% python3 -q
>>> import numpy as np
>>> import numpy.linalg as la
>>> np.set_printoptions(suppress=True, linewidth=120)
>>> data = np.loadtxt("m.csv", delimiter=",")
>>> print(data)
[[0. 0. 0. 0. 0. 0. 0. 1. 0.]
 [1. 0. 0. 0. 0. 0. 0. 0. 0.]
 [0. 0. 0. 0. 0. 1. 0. 0. 0.]
 [0. 0. 0. 0. 1. 0. 0. 0. 0.]
 [0. 0. 0. 0. 0. 0. 1. 0. 0.]
 [0. 0. 0. 0. 0. 0. 0. 0. 1.]
 [0. 1. 0. 0. 0. 0. 0. 0. 0.]
 [0. 0. 0. 1. 0. 0. 0. 0. 0.]
 [0. 0. 1. 0. 0. 0. 0. 0. 0.]]
>>> # row-stochastic, so 1 is an eigenvalue
>>> x = np.array([2, 4, 5, 7, 1, 0, 3, 0, 8])
>>> print([p for p in range(1, 25) if np.allclose(la.matrix_power(data, p), np.eye(9))])
[6, 12, 18, 24]
>>> print(np.round(la.det(data), 1))
-1.0
>>> print(np.round(la.inv(data), 1))
[[0. 1. 0. 0. 0. 0. 0. 0. 0.]
 [0. 0. 0. 0. 0. 0. 1. 0. 0.]
 [0. 0. 0. 0. 0. 0. 0. 0. 1.]
 [0. 0. 0. 0. 0. 0. 0. 1. 0.]
 [0. 0. 0. 1. 0. 0. 0. 0. 0.]
 [0. 0. 1. 0. 0. 0. 0. 0. 0.]
 [0. 0. 0. 0. 1. 0. 0. 0. 0.]
 [1. 0. 0. 0. 0. 0. 0. 0. 0.]
 [0. 0. 0. 0. 0. 1. 0. 0. 0.]]
>>> print(round(la.det(data), 1))
-1.0
>>> print(np.round(np.sort(la.eigvals(data).real), 1))
[-1.  -0.5 -0.5 -0.5 -0.5  0.5  0.5  1.   1. ]
>>> print(np.flatnonzero(la.matrix_power((data != 0) + (data.T != 0) + np.eye(9), 9)[8]))
[2 5 8]
>>> print((data != 0).astype(int))
[[0 0 0 0 0 0 0 1 0]
 [1 0 0 0 0 0 0 0 0]
 [0 0 0 0 0 1 0 0 0]
 [0 0 0 0 1 0 0 0 0]
 [0 0 0 0 0 0 1 0 0]
 [0 0 0 0 0 0 0 0 1]
 [0 1 0 0 0 0 0 0 0]
 [0 0 0 1 0 0 0 0 0]
 [0 0 1 0 0 0 0 0 0]]
>>> print(data @ data)
[[0. 0. 0. 1. 0. 0. 0. 0. 0.]
 [0. 0. 0. 0. 0. 0. 0. 1. 0.]
 [0. 0. 0. 0. 0. 0. 0. 0. 1.]
 [0. 0. 0. 0. 0. 0. 1. 0. 0.]
 [0. 1. 0. 0. 0. 0. 0. 0. 0.]
 [0. 0. 1. 0. 0. 0. 0. 0. 0.]
 [1. 0. 0. 0. 0. 0. 0. 0. 0.]
 [0. 0. 0. 0. 1. 0. 0. 0. 0.]
 [0. 0. 0. 0. 0. 1. 0. 0. 0.]]
>>> rng = np.random.default_rng(783008)
>>> idx = rng.permutation(9)
>>> print(idx)
[4 6 3 8 5 2 1 7 0]
>>> A2 = data[idx][:, idx]
>>> print(np.trace(A2))
0.0
>>> print(np.diag(A2))
[0. 0. 0. 0. 0. 0. 0. 0. 0.]
>>> print(A2)
[[0. 1. 0. 0. 0. 0. 0. 0. 0.]
 [0. 0. 0. 0. 0. 0. 1. 0. 0.]
 [1. 0. 0. 0. 0. 0. 0. 0. 0.]
 [0. 0. 0. 0. 0. 1. 0. 0. 0.]
 [0. 0. 0. 1. 0. 0. 0. 0. 0.]
 [0. 0. 0. 0. 1. 0. 0. 0. 0.]
 [0. 0. 0. 0. 0. 0. 0. 0. 1.]
 [0. 0. 1. 0. 0. 0. 0. 0. 0.]
 [0. 0. 0. 0. 0. 0. 0. 1. 0.]]
>>> print(np.round(np.sort(np.abs(la.eigvals(A2))), 1))
[1. 1. 1. 1. 1. 1. 1. 1. 1.]
>>> print(round(float(la.det(A2)), 1), round(la.det(data[idx]), 1))
-1.0 -1.0
>>> print(np.round(la.matrix_power(data, 100), 1))
[[0. 0. 0. 0. 0. 0. 1. 0. 0.]
 [0. 0. 0. 0. 1. 0. 0. 0. 0.]
 [0. 0. 0. 0. 0. 1. 0. 0. 0.]
 [1. 0. 0. 0. 0. 0. 0. 0. 0.]
 [0. 0. 0. 0. 0. 0. 0. 1. 0.]
 [0. 0. 0. 0. 0. 0. 0. 0. 1.]
 [0. 0. 0. 1. 0. 0. 0. 0. 0.]
 [0. 1. 0. 0. 0. 0. 0. 0. 0.]
 [0. 0. 1. 0. 0. 0. 0. 0. 0.]]
>>> print(np.round(np.sort(np.abs(la.eigvals(data)))[::-1], 1))
[1. 1. 1. 1. 1. 1. 1. 1. 1.]
>>> pr = np.eye(9)[2]
>>> for _ in range(3):
...     pr = pr @ data
...     print(pr.round(1))
... 
[0. 0. 0. 0. 0. 1. 0. 0. 0.]
[0. 0. 0. 0. 0. 0. 0. 0. 1.]
[0. 0. 1. 0. 0. 0. 0. 0. 0.]
>>> A = np.load("sample9.npy")
>>> print(A.round(1) + 0)
[[-1.7 -2.   2.5  0.9 -1.5]
 [ 1.3 -3.4 -1.1 -0.2  1.2]
 [ 1.7  0.  -1.1  2.5 -2.4]
 [-0.4 -0.5 -1.3 -2.7 -2.6]
 [-2.9 -0.2 -2.4  1.2  0.4]]
>>> hat = np.triu(np.array([[-1, 0, 0, 5, 4],
...     [5, 1, 5, 2, 5],
...     [5, -2, -3, 2, 2],
...     [-5, 5, 5, -4, -3],
...     [2, 1, 3, 3, 1]]), 1) + np.eye(5)
>>> A2 = hat @ A @ la.inv(hat)
>>> print(round(float(la.det(A2)), 1))
1024.0
>>> print(np.round(np.trace(A2), 1), np.round(np.trace(A), 1))
-8.6 -8.6
>>> E = np.load("layer15.npy")
>>> print(E)
[[0 0 0 0 0 0]
 [0 0 0 0 0 1]
 [0 0 0 0 1 1]
 [0 0 0 0 0 0]
 [0 0 1 0 0 0]
 [0 1 1 0 0 0]]
>>> # equal to its transpose
>>> print(round(la.eigvalsh(E).min(), 1))
-1.6
>>> print([round(float(la.det(E[:i, :i])), 2) + 0 for i in range(1, 7)])
[0.0, 0.0, 0.0, 0.0, 0.0, 0.0]
>>> print(E @ E)
[[0 0 0 0 0 0]
 [0 1 1 0 0 0]
 [0 1 2 0 0 0]
 [0 0 0 0 0 0]
 [0 0 0 0 1 1]
 [0 0 0 0 1 2]]
>>> print(np.allclose(E, E.T))
True
>>> print((E + E.T) / 2)
[[0. 0. 0. 0. 0. 0.]
 [0. 0. 0. 0. 0. 1.]
 [0. 0. 0. 0. 1. 1.]
 [0. 0. 0. 0. 0. 0.]
 [0. 0. 1. 0. 0. 0.]
 [0. 1. 1. 0. 0. 0.]]
>>> print(np.allclose(E @ E.T, E.T @ E))
True
>>> print(la.matrix_rank(E, rtol=0.1))
4
>>> print([round(float(x), 1) for x in la.svd(E, compute_uv=False)[:3]])
[1.6, 1.6, 0.6]
>>> r = la.matrix_rank(E)
>>> print(r)
4
>>> ns = la.svd(E)[2][r:].T
>>> print([int(la.matrix_rank(E[:, :j + 1])) for j in range(6)])
[0, 1, 2, 2, 3, 4]
>>> print(np.allclose(E @ ns, 0))
True
>>> print(E @ ns)
[[0. 0.]
 [0. 0.]
 [0. 0.]
 [0. 0.]
 [0. 0.]
 [0. 0.]]
>>> print(ns.shape)
(6, 2)
>>> Uu, sigma, Vt = la.svd(E)
>>> print(np.argmax(sigma[:-1] / (sigma[1:] + 1e-6)) + 1)
4
>>> print(sigma.round(1))
[1.6 1.6 0.6 0.6 0.  0. ]
>>> A2 = Uu[:, :4] @ np.diag(sigma[:4]) @ Vt[:4]
>>> print(la.matrix_rank(E, rtol=0.05))
4
>>> print(la.matrix_rank(A2))
4
>>> print(round(la.norm(E - A2) / la.norm(E), 1))
0.0
>>> mat = np.loadtxt("run6.csv", delimiter=",")
>>> print(mat.round(1) + 0)
[[-0.6 -0.2 -0.2 -0.2  0.4  0.2 -0.3 -0.3 -0.3]
 [-0.1 -0.3 -0.3  0.2  0.3 -0.7 -0.1  0.1  0.5]
 [ 0.2  0.2 -0.1  0.1 -0.1  0.  -0.9  0.2 -0.2]
 [-0.1  0.   0.1 -0.8  0.   0.1 -0.1  0.4  0.4]
 [-0.2 -0.4  0.   0.2  0.   0.2  0.1  0.8 -0.3]
 [ 0.1  0.6 -0.1  0.   0.6 -0.1  0.2  0.3 -0.2]
 [-0.4  0.2  0.5  0.4  0.2  0.3 -0.2  0.   0.5]
 [-0.4  0.4 -0.6  0.1 -0.5  0.1  0.1  0.1  0.1]
 [ 0.4 -0.2 -0.5  0.1  0.3  0.6  0.  -0.1  0.3]]
>>> # keeps lengths
>>> A2 = mat / la.norm(mat, axis=1, keepdims=True)
>>> C2 = A2 @ A2.T
>>> print((np.abs(C2) > 0.9).astype(int))
[[1 0 0 0 0 0 0 0 0]
 [0 1 0 0 0 0 0 0 0]
 [0 0 1 0 0 0 0 0 0]
 [0 0 0 1 0 0 0 0 0]
 [0 0 0 0 1 0 0 0 0]
 [0 0 0 0 0 1 0 0 0]
 [0 0 0 0 0 0 1 0 0]
 [0 0 0 0 0 0 0 1 0]
 [0 0 0 0 0 0 0 0 1]]
